% python3 -q
>>> import numpy as np
>>> from numpy import linalg as LA
>>> np.set_printoptions(precision=2, suppress=True, linewidth=160)
>>> mat = np.vander(np.arange(6) - 3, 4, increasing=True)
>>> mat
array([[  1,  -3,   9, -27],
       [  1,  -2,   4,  -8],
       [  1,  -1,   1,  -1],
       [  1,   0,   0,   0],
       [  1,   1,   1,   1],
       [  1,   2,   4,   8]])
>>> x = np.array([-6, 1, 7, -2])
>>> y = mat @ x
>>> np.round(LA.pinv(mat) @ mat, 2) + 0
array([[1., 0., 0., 0.],
       [0., 1., 0., 0.],
       [0., 0., 1., 0.],
       [0., 0., 0., 1.]])
>>> y
array([108,  36,   2,  -6,   0,   8])
>>> rng = np.random.default_rng(885)
>>> y = y + 0.05 * rng.normal(size=6)
>>> y
array([107.98,  35.97,   1.98,  -6.  ,  -0.02,   7.98])
>>> c, *_ = LA.lstsq(mat, y)
>>> [round(float(LA.norm(LA.solve(mat.T @ mat + lam * np.eye(4), mat.T @ y))), 2) for lam in (0, 1, 10, 100)]
[9.49, 7.72, 5.37, 3.53]
>>> round(float(LA.norm(y - mat @ c)), 2)
0.02
>>> c
array([-6.01,  1.01,  7.  , -2.  ])
>>> X = np.load("w.npy")
>>> X
array([[0.33, 0.  , 0.33, 0.33],
       [0.5 , 0.5 , 0.  , 0.  ],
       [0.33, 0.  , 0.33, 0.33],
       [0.  , 0.  , 0.  , 1.  ]])
>>> np.round(LA.svd(X, compute_uv=False), 2) + 0
array([1.16, 0.78, 0.45, 0.  ])
>>> np.count_nonzero(X)
np.int64(9)
>>> np.round(LA.norm(X), 2)
np.float64(1.47)
>>> X - X[0]
array([[ 0.  ,  0.  ,  0.  ,  0.  ],
       [ 0.17,  0.5 , -0.33, -0.33],
       [ 0.  ,  0.  ,  0.  ,  0.  ],
       [-0.33,  0.  , -0.33,  0.67]])
>>> X.mean(axis=0)
array([0.29, 0.12, 0.17, 0.42])
>>> LA.matrix_rank(X)
np.int64(3)
>>> X.shape
(4, 4)
>>> X.sum(axis=0)
array([1.17, 0.5 , 0.67, 1.67])
>>> round(LA.norm(X) ** 2 / LA.norm(X, 2) ** 2, 2)
np.float64(1.6)
>>> np.round(LA.norm(X, 1), 2), round(LA.norm(X, np.inf), 2)
(np.float64(1.67), np.float64(1.0))
>>> LA.norm(X, axis=1)
array([0.58, 0.71, 0.58, 1.  ])
>>> LA.matrix_power(X, 2)
array([[0.22, 0.  , 0.22, 0.56],
       [0.42, 0.25, 0.17, 0.17],
       [0.22, 0.  , 0.22, 0.56],
       [0.  , 0.  , 0.  , 1.  ]])
>>> np.sort(np.abs(LA.eigvals(X)))[::-1]
array([1.  , 0.67, 0.5 , 0.  ])
>>> X @ np.ones(4)
array([1., 1., 1., 1.])
>>> pr = np.eye(4)[3]
>>> for _ in range(5):
...     pr = pr @ X
...     print(pr.round(2))
... 
[0. 0. 0. 1.]
[0. 0. 0. 1.]
[0. 0. 0. 1.]
[0. 0. 0. 1.]
[0. 0. 0. 1.]
>>> rk = LA.matrix_rank(X)
>>> rk
np.int64(3)
>>> null = LA.svd(X)[2][rk:].T
>>> np.allclose(X @ null, 0)
True
>>> null.shape
(4, 1)
>>> [int(LA.matrix_rank(np.delete(X, i, axis=0))) for i in range(4)]
[3, 2, 3, 2]
>>> [int(LA.matrix_rank(X[:i])) for i in range(1, len(X) + 1)]
[1, 2, 2, 3]
>>> np.round(null[:, 0] / null[np.abs(null[:, 0]).round(6).argmax(), 0], 2) + 0
array([ 1., -1., -1.,  0.])
>>> np.round(null @ null.T, 2) + 0
array([[ 0.33, -0.33, -0.33,  0.  ],
       [-0.33,  0.33,  0.33,  0.  ],
       [-0.33,  0.33,  0.33,  0.  ],
       [ 0.  ,  0.  ,  0.  ,  0.  ]])
>>> F = np.load("sample16.npy")
>>> F
array([[2, 0, 0],
       [0, 1, 1],
       [2, 0, 0]])
>>> U, sv, VT = LA.svd(F)
>>> vecs = VT[:(sv > 1e-8).sum()]
>>> x = F[2] + 5 * F[1] + rng.integers(2) * np.eye(3)[2]
>>> x
array([2., 5., 5.])
>>> LA.matrix_rank(np.vstack([F, x]))
np.int64(2)
>>> np.diag(vecs.T @ vecs)
array([1. , 0.5, 0.5])
>>> np.round(LA.norm(x - vecs.T @ vecs @ x), 2)
np.float64(0.0)
